% python3 -q
>>> import numpy as np
>>> from numpy import linalg as LA
>>> np.set_printoptions(precision=2, suppress=True, linewidth=120)
>>> Y = np.array([[1, 1], [1, -1]])
>>> rng = np.random.default_rng(34)
>>> W0 = np.kron(Y, np.kron(Y, Y))[rng.permutation(8)][:3]
>>> W0
array([[ 1, -1, -1,  1, -1,  1,  1, -1],
       [ 1,  1, -1, -1,  1,  1, -1, -1],
       [ 1,  1,  1,  1,  1,  1,  1,  1]])
>>> th = np.radians(72)
>>> Rm = np.eye(8)
>>> Rm[1, 1] = Rm[2, 2] = np.cos(th)
>>> Rm[1, 2], Rm[2, 1] = -np.sin(th), np.sin(th)
>>> Rm
array([[ 1.  ,  0.  ,  0.  ,  0.  ,  0.  ,  0.  ,  0.  ,  0.  ],
       [ 0.  ,  0.31, -0.95,  0.  ,  0.  ,  0.  ,  0.  ,  0.  ],
       [ 0.  ,  0.95,  0.31,  0.  ,  0.  ,  0.  ,  0.  ,  0.  ],
       [ 0.  ,  0.  ,  0.  ,  1.  ,  0.  ,  0.  ,  0.  ,  0.  ],
       [ 0.  ,  0.  ,  0.  ,  0.  ,  1.  ,  0.  ,  0.  ,  0.  ],
       [ 0.  ,  0.  ,  0.  ,  0.  ,  0.  ,  1.  ,  0.  ,  0.  ],
       [ 0.  ,  0.  ,  0.  ,  0.  ,  0.  ,  0.  ,  1.  ,  0.  ],
       [ 0.  ,  0.  ,  0.  ,  0.  ,  0.  ,  0.  ,  0.  ,  1.  ]])
>>> Y = W0 @ Rm.T
>>> np.allclose(W0 @ W0.T, Y @ Y.T)
True
>>> np.abs(Y - W0).max(axis=0)
array([0.  , 1.64, 1.64, 0.  , 0.  , 0.  , 0.  , 0.  ])
>>> Y = np.array([[0, 0, 2],
...     [2, 1, 0],
...     [1, 0, 0],
...     [1, 2, 2],
...     [1, 0, 1],
...     [1, 0, 0],
...     [1, 0, 0],
...     [0, 2, 2]])
>>> Y.T @ W0.T
array([[-1,  1,  7],
       [-1, -3,  5],
       [ 1, -1,  7]])
>>> np.vstack([W0, Y.T]).shape
(6, 8)
>>> np.einsum("ij,ij->i", W0, W0)
array([8, 8, 8])
>>> np.einsum("ik,kj->ij", W0, Y)
array([[-1, -1,  1],
       [ 1, -3, -1],
       [ 7,  5,  7]])
>>> def softmax(z):
...     e = np.exp(z - z.max(axis=-1, keepdims=True))
...     return e / e.sum(axis=-1, keepdims=True)
... 
>>> softmax(W0[1] + 2)
array([0.22, 0.22, 0.03, 0.03, 0.22, 0.22, 0.03, 0.03])
>>> S = W0 @ W0.T / np.sqrt(8)
>>> softmax(S)
array([[0.89, 0.05, 0.05],
       [0.05, 0.89, 0.05],
       [0.05, 0.05, 0.89]])
>>> softmax(S + np.triu(np.full(S.shape, -np.inf), 1))
array([[1.  , 0.  , 0.  ],
       [0.06, 0.94, 0.  ],
       [0.05, 0.05, 0.89]])
>>> softmax(S)[1] @ W0
array([ 1.  ,  0.89, -0.89, -0.79,  0.89,  1.  , -0.79, -0.89])
>>> feats = np.load("block3.npy")
>>> feats
array([[ 0.26,  0.87, -0.41],
       [-0.58, -0.2 , -0.79],
       [ 0.77, -0.44, -0.45]])
>>> Y = np.array([[0, 0], [1, 3], [1, 1]])
>>> Y.T @ feats.T
array([[ 0.46, -0.99, -0.9 ],
       [ 2.2 , -1.4 , -1.78]])
>>> np.einsum("ij,ij->i", feats, feats)
array([1., 1., 1.])
>>> LA.matrix_rank(np.vstack([feats, Y.T]))
np.int64(3)
>>> np.einsum("ik,kj->ji", feats, Y)
array([[ 0.46, -0.99, -0.9 ],
       [ 2.2 , -1.4 , -1.78]])
